>>> import numpy as np
>>> from numpy import linalg as LA
>>> np.set_printoptions(precision=2, suppress=True, linewidth=140)
>>> def tidy(a):
...     return np.round(a, 2) + 0
... 
>>> A = np.loadtxt("w.csv", delimiter=",")
>>> A
array([[-0.07,  0.21,  0.03,  0.16, -0.01, -0.16,  0.09],
       [ 2.16,  0.85,  0.6 ,  2.44,  1.76,  2.95,  2.03],
       [ 1.91,  1.2 ,  0.77,  2.84,  2.11,  3.27,  1.84],
       [ 4.11,  2.03,  2.2 ,  5.86,  4.49,  6.95,  3.45],
       [ 2.19,  0.78,  0.87,  3.04,  2.31,  2.57,  1.67],
       [ 4.5 ,  1.96,  2.04,  5.45,  3.92,  6.14,  3.78],
       [ 2.38,  0.96,  0.82,  3.42,  1.85,  2.73,  1.85],
       [ 0.02, -0.12, -0.77, -0.37, -0.15, -0.71,  0.23],
       [-0.46,  0.41, -0.06, -0.22, -0.17,  0.3 ,  0.18],
       [ 3.7 ,  2.13,  1.85,  5.93,  4.26,  6.19,  3.63],
       [ 3.96,  1.89,  2.09,  6.35,  3.83,  5.9 ,  3.83]])
>>> def softmax(z):
...     e = np.exp(z - z.max(axis=-1, keepdims=True))
...     return e / e.sum(axis=-1, keepdims=True)
... 
>>> tidy(softmax(A[9]))
array([0.04, 0.01, 0.01, 0.37, 0.07, 0.47, 0.04])
>>> tidy(softmax(10 * A[9]))
array([0.  , 0.  , 0.  , 0.07, 0.  , 0.93, 0.  ])
>>> tidy(softmax(A[9] + 2))
array([0.04, 0.01, 0.01, 0.37, 0.07, 0.47, 0.04])
>>> S = A @ A.T / np.sqrt(7)
>>> tidy(softmax(S)[9] @ A)
array([4.09, 2.02, 2.16, 5.89, 4.4 , 6.78, 3.51])
>>> softmax(S).round(6).argmax(axis=1)
array([10,  3,  3,  3,  3,  3,  3,  7,  8,  3,  3])
>>> hat = A @ LA.solve(A.T @ A, A.T)
>>> tidy(np.diag(hat))
array([0.38, 0.53, 0.34, 0.68, 0.61, 0.9 , 0.91, 0.7 , 0.57, 0.51, 0.88])
>>> tidy(hat)
array([[ 0.38, -0.25,  0.06, -0.24,  0.12,  0.16,  0.07, -0.02,  0.22,  0.11, -0.02],
       [-0.25,  0.53,  0.04,  0.07, -0.18,  0.19, -0.03,  0.31,  0.  , -0.05,  0.11],
       [ 0.06,  0.04,  0.34,  0.21, -0.05, -0.01,  0.22,  0.11,  0.21,  0.2 , -0.17],
       [-0.24,  0.07,  0.21,  0.68,  0.03,  0.04, -0.01, -0.22, -0.09,  0.21, -0.08],
       [ 0.12, -0.18, -0.05,  0.03,  0.61,  0.1 , -0.04,  0.17, -0.32,  0.22, -0.02],
       [ 0.16,  0.19, -0.01,  0.04,  0.1 ,  0.9 ,  0.  , -0.09,  0.03, -0.07, -0.01],
       [ 0.07, -0.03,  0.22, -0.01, -0.04,  0.  ,  0.91,  0.01, -0.12, -0.1 ,  0.08],
       [-0.02,  0.31,  0.11, -0.22,  0.17, -0.09,  0.01,  0.7 , -0.01,  0.1 , -0.09],
       [ 0.22,  0.  ,  0.21, -0.09, -0.32,  0.03, -0.12, -0.01,  0.57,  0.17,  0.  ],
       [ 0.11, -0.05,  0.2 ,  0.21,  0.22, -0.07, -0.1 ,  0.1 ,  0.17,  0.51,  0.21],
       [-0.02,  0.11, -0.17, -0.08, -0.02, -0.01,  0.08, -0.09,  0.  ,  0.21,  0.88]])
>>> tidy(LA.eigvalsh(hat))
array([0., 0., 0., 0., 1., 1., 1., 1., 1., 1., 1.])
>>> vec = np.array([-3, 1, -9, -7, -3, -8, -7, 2, 0, 0, 0])
>>> tidy(hat @ hat @ vec)
array([-2.44,  0.31, -5.69, -6.59, -2.33, -8.17, -8.32,  2.4 , -0.35, -2.9 ,  1.65])
>>> X = np.load("block15.npy")
>>> X
array([[0, 3, 1, 2, 2, 2, 0, 1, 1, 0, 3, 0, 3],
       [0, 3, 2, 0, 1, 3, 0, 1, 1, 0, 1, 3, 3],
       [0, 0, 1, 3, 3, 1, 3, 2, 0, 1, 0, 3, 0],
       [0, 0, 0, 1, 0, 3, 1, 0, 0, 3, 1, 1, 0],
       [0, 0, 0, 0, 3, 2, 0, 3, 1, 1, 3, 1, 0],
       [0, 0, 0, 0, 0, 3, 0, 2, 0, 3, 1, 2, 0],
       [0, 0, 0, 0, 0, 0, 0, 3, 1, 1, 0, 0, 2],
       [0, 0, 0, 0, 0, 0, 0, 1, 1, 3, 3, 0, 3],
       [0, 0, 0, 0, 0, 0, 0, 0, 0, 2, 1, 3, 3],
       [0, 0, 0, 0, 0, 0, 0, 0, 0, 2, 3, 2, 1],
       [0, 0, 0, 0, 0, 0, 0, 0, 0, 0, 1, 1, 0],
       [0, 0, 0, 0, 0, 0, 0, 0, 0, 0, 0, 1, 3],
       [0, 0, 0, 0, 0, 0, 0, 0, 0, 0, 0, 0, 1]])
>>> rng = np.random.default_rng(29)
>>> M2 = X + rng.integers(-2, 3, (13, 12)) @ rng.integers(-2, 3, (12, 13))
>>> M2
array([[  8,  -2,   9,  -3,   1,   1,  12,   1,  13,  -2,   5, -11,   6],
       [  4,   3,  -7,   2,   8,  11,  -5,   1, -13, -10,   2,   9,   4],
       [  0,  12,  -6,  19,   9,  -4,  12,   1,   3, -11,  -2,   7,  -8],
       [ -1,  -3,   3,   2,   0,  -2,   6,   1,   5,   5, -11,   6, -11],
       [ -2,  -3,   2,  -5,   0,   1,   5,  -2,  -2,   1,  -3,   8,  -1],
       [  7,   1,  -2,   4,   1,  14,  -4,  -1,  10,   1, -17,   8,  -1],
       [ -3, -17,  -7,  -7,   5,   5,   5,  -1,  -1,  -3,   4,  -2,  10],
       [-11,   6,  -3,  12,  11,  -6,   1,   6,  16,  11,  -7,   0,  -9],
       [ 13,  -2,   2,   2,  -4,   7, -12,   1,  -6,   5,  -2,   0,  15],
       [-14,   0,  -1,   0,  -3, -13,   5,   0,  -7,   6,   9,   7,  -7],
       [  9,   3,  14, -15,  -2,   2,  10,   0,  -1,  -8,  12,  -4,   4],
       [ 13,  -7,   5,  -9, -18,   6,  -2,  -8,  -8,  -3,   7,  -1,  23],
       [ 12,   7,   4,   4,  -3,  13, -12,  -2,   1,   2, -16,  10,  12]])
>>> np.abs(M2 - X).sum(axis=1)
array([ 70,  67,  85,  54,  43,  70,  73, 100,  70,  66,  84, 108,  97])
>>> LA.matrix_rank(M2 - X, tol=1e-8)
np.int64(12)
>>> tidy(LA.svd(M2 - X, compute_uv=False))
array([59.41, 47.2 , 34.29, 27.57, 24.99, 22.4 , 16.11, 10.34,  6.84,  2.27,  0.8 ,  0.36,  0.  ])
>>> np.unique(X.round(6), axis=0).shape
(13, 13)
>>> tidy(np.trace(LA.pinv(X) @ X))
np.float64(12.0)
>>> LA.lstsq(X[:-1].T, X[-1])[2]
np.int32(12)
>>> rank = LA.matrix_rank(X)
>>> rank
np.int64(12)
>>> null = LA.svd(X)[2][rank:].T
>>> [int(LA.matrix_rank(X[:, :j + 1])) for j in range(13)]
[0, 1, 2, 3, 4, 5, 6, 7, 8, 9, 10, 11, 12]
>>> X @ null
array([[0.],
       [0.],
       [0.],
       [0.],
       [0.],
       [0.],
       [0.],
       [0.],
       [0.],
       [0.],
       [0.],
       [0.],
       [0.]])
>>> [int(LA.matrix_rank(np.delete(X, i, axis=0))) for i in range(13)]
[11, 11, 11, 11, 11, 11, 11, 11, 12, 12, 12, 12, 12]
>>> np.allclose(X @ null, 0)
True
>>> r0 = np.array([-1, 2, -2])
>>> np.convolve(X[5], r0)
array([ 0,  0,  0,  0,  0, -3,  6, -8,  4, -7,  5, -6,  2, -4,  0])
>>> np.cross(X[5, :3], X[10, :3])
array([0, 0, 0])
>>> np.polyval(r0, X[5])
array([-2, -2, -2, -2, -2, -5, -2, -2, -2, -5, -1, -2, -2])
>>> np.correlate(X[5], X[10], "full")
array([0, 0, 0, 0, 0, 0, 3, 3, 2, 2, 3, 4, 3, 2, 0, 0, 0, 0, 0, 0, 0, 0, 0, 0, 0])
>>> E = 4 * np.eye(14) + np.ones((14, 14))
>>> E
array([[5., 1., 1., 1., 1., 1., 1., 1., 1., 1., 1., 1., 1., 1.],
       [1., 5., 1., 1., 1., 1., 1., 1., 1., 1., 1., 1., 1., 1.],
       [1., 1., 5., 1., 1., 1., 1., 1., 1., 1., 1., 1., 1., 1.],
       [1., 1., 1., 5., 1., 1., 1., 1., 1., 1., 1., 1., 1., 1.],
       [1., 1., 1., 1., 5., 1., 1., 1., 1., 1., 1., 1., 1., 1.],
       [1., 1., 1., 1., 1., 5., 1., 1., 1., 1., 1., 1., 1., 1.],
       [1., 1., 1., 1., 1., 1., 5., 1., 1., 1., 1., 1., 1., 1.],
       [1., 1., 1., 1., 1., 1., 1., 5., 1., 1., 1., 1., 1., 1.],
       [1., 1., 1., 1., 1., 1., 1., 1., 5., 1., 1., 1., 1., 1.],
       [1., 1., 1., 1., 1., 1., 1., 1., 1., 5., 1., 1., 1., 1.],
       [1., 1., 1., 1., 1., 1., 1., 1., 1., 1., 5., 1., 1., 1.],
       [1., 1., 1., 1., 1., 1., 1., 1., 1., 1., 1., 5., 1., 1.],
       [1., 1., 1., 1., 1., 1., 1., 1., 1., 1., 1., 1., 5., 1.],
       [1., 1., 1., 1., 1., 1., 1., 1., 1., 1., 1., 1., 1., 5.]])
>>> # equal to its transpose
>>> evals, vecs = LA.eigh(E)
>>> np.abs(vecs[:, -1]).round(6).argmax()
np.int64(0)
>>> tidy(LA.eigvalsh(E + 5 * np.eye(14)))
array([ 9.,  9.,  9.,  9.,  9.,  9.,  9.,  9.,  9.,  9.,  9.,  9.,  9., 23.])
>>> (evals > 1e-8).sum(), (evals < -1e-8).sum()
(np.int64(14), np.int64(0))
>>> evals.sum(), np.trace(E)
(np.float64(70.0), np.float64(70.0))
>>> tidy(evals)
array([ 4.,  4.,  4.,  4.,  4.,  4.,  4.,  4.,  4.,  4.,  4.,  4.,  4., 18.])
>>> M2 = E / np.sqrt((E ** 2).mean(axis=1, keepdims=True))
>>> tidy(M2[6])
array([0.61, 0.61, 0.61, 0.61, 0.61, 0.61, 3.03, 0.61, 0.61, 0.61, 0.61, 0.61, 0.61, 0.61])
>>> theta = np.radians(15)
>>> Rm = np.eye(14)
>>> Rm[0, 0] = Rm[1, 1] = np.cos(theta)
>>> Rm[0, 1], Rm[1, 0] = -np.sin(theta), np.sin(theta)
>>> M2 = E @ Rm.T
>>> np.allclose(E @ E.T, M2 @ M2.T)
True
>>> tidy(np.abs(M2 - E).max(axis=0))
array([1.33, 1.26, 0.  , 0.  , 0.  , 0.  , 0.  , 0.  , 0.  , 0.  , 0.  , 0.  , 0.  , 0.  ])
>>> M2 = LA.inv(E)
>>> np.allclose(M2, E.T)
False
>>> tidy(LA.slogdet(E)[0])
np.float64(1.0)
